$ ipython --no-banner

In [1]: import numpy as np

In [2]: import numpy.linalg as la

In [3]: np.set_printoptions(precision=1, suppress=True, linewidth=120)

In [4]: rd = lambda a: np.round(a, 1) + 0

In [5]: A = np.load("data.npy")

In [6]: A
Out[6]: 
array([[ 0,  0,  2],
       [ 0,  0,  0],
       [-2,  0,  0]])

In [7]: # skew-symmetric

In [8]: la.cond(A) > 100
Out[8]: np.True_

In [9]: [round(float(x), 1) for x in la.svd(A, compute_uv=False)[:3]]
Out[9]: [2.0, 2.0, 0.0]

In [10]: Uu, s, Vh = la.svd(A)

In [11]: evecs = Vh[:(s > 1e-8).sum()]

In [12]: rng = np.random.default_rng(531)

In [13]: x = A[0] + -3 * A[1] + rng.integers(2) * np.eye(3)[0]

In [14]: x
Out[14]: array([1., 0., 2.])

In [15]: np.allclose(evecs.T @ evecs @ x, x)
Out[15]: True

In [16]: rd(la.norm(x - evecs.T @ evecs @ x))
Out[16]: np.float64(0.0)

In [17]: C = np.array([[1, 0, 1], [0, 2, 2]])

In [18]: J = rng.normal(size=(33, 2)) @ C + np.array([0, 2, 2])

In [19]: rd(J)
Out[19]: 
array([[ 0.9,  5.2,  6. ],
       [ 0.5,  0.4,  0.9],
       [-0.2,  2.8,  2.6],
       [ 0.2,  3.5,  3.7],
       [ 0.7,  4.9,  5.6],
       [ 1. ,  1.5,  2.5],
       [ 1.1,  1.4,  2.6],
       [ 3.2,  5.4,  8.7],
       [-0.3, -4.5, -4.8],
       [ 1.7, -0.5,  1.2],
       [-0.2,  1.7,  1.5],
       [-1.5,  2.9,  1.4],
       [-0.6,  0.9,  0.3],
       [-0.8,  3.3,  2.5],
       [-0.1,  3.4,  3.3],
       [ 0. ,  0. ,  0. ],
       [ 0.6,  1.5,  2.1],
       [ 0.8, -0.6,  0.2],
       [-0.5,  3.6,  3.1],
       [-0.1,  0.8,  0.7],
       [ 1.3, -0.2,  1.2],
       [-0.6,  0.5, -0.1],
       [ 0.8,  5.3,  6.1],
       [ 0.2,  1.9,  2.1],
       [ 1.1,  1.2,  2.3],
       [ 0. , -1.5, -1.5],
       [-0.3, -0.4, -0.7],
       [ 0. ,  3.7,  3.8],
       [ 0. ,  2.5,  2.5],
       [ 0.6,  0.2,  0.8],
       [-0.8,  2.9,  2.1],
       [ 0.3,  1.8,  2.1],
       [ 0.9,  5.2,  6.1]])

In [20]: d = la.norm(J[:, None] - J[None], axis=-1)

In [21]: rd(la.norm(J - J.mean(axis=0), axis=1))
Out[21]: 
array([5.2, 2. , 1.2, 2.3, 4.6, 0.9, 1. , 8. , 9.4, 2.8, 0.9, 2.2, 2.2, 1.9, 2. , 2.9, 0.5, 3.2, 2.1, 1.8, 2.5, 2.7,
       5.3, 0.1, 1. , 4.9, 3.6, 2.5, 0.8, 2.1, 1.5, 0. , 5.2])

In [22]: (d + 1e9 * np.eye(33)).round(6).argmin(axis=1)
Out[22]: 
array([32, 29, 28, 27,  0,  6,  5, 32, 25, 20, 23, 30, 21, 30, 18, 26, 31, 15, 14, 12,  9, 12, 32, 31,  6, 26, 15,  3,
        2,  1, 13, 23,  0])

In [23]: d.shape
Out[23]: (33, 33)

In [24]: rd(la.norm(J, axis=1))
Out[24]: 
array([ 8. ,  1. ,  3.9,  5.2,  7.4,  3.1,  3.1, 10.7,  6.6,  2.1,  2.2,  3.6,  1.2,  4.3,  4.7,  0. ,  2.6,  1. ,
        4.8,  1.1,  1.8,  0.8,  8.2,  2.8,  2.8,  2.1,  0.8,  5.3,  3.5,  1.1,  3.6,  2.8,  8.1])

In [25]: rd(d[12])
Out[25]: 
array([ 7.3,  1.4,  3. ,  4.4,  6.7,  2.8,  2.9, 10.2,  7.5,  2.8,  1.4,  2.4,  0. ,  3.3,  3.9,  1.2,  2.2,  2. ,
        3.9,  0.6,  2.4,  0.6,  7.4,  2.2,  2.6,  3.1,  1.7,  4.5,  2.7,  1.5,  2.6,  2.2,  7.3])

In [26]: d[12].round(6).argsort(kind="stable")[:4]
Out[26]: array([12, 21, 19, 15])
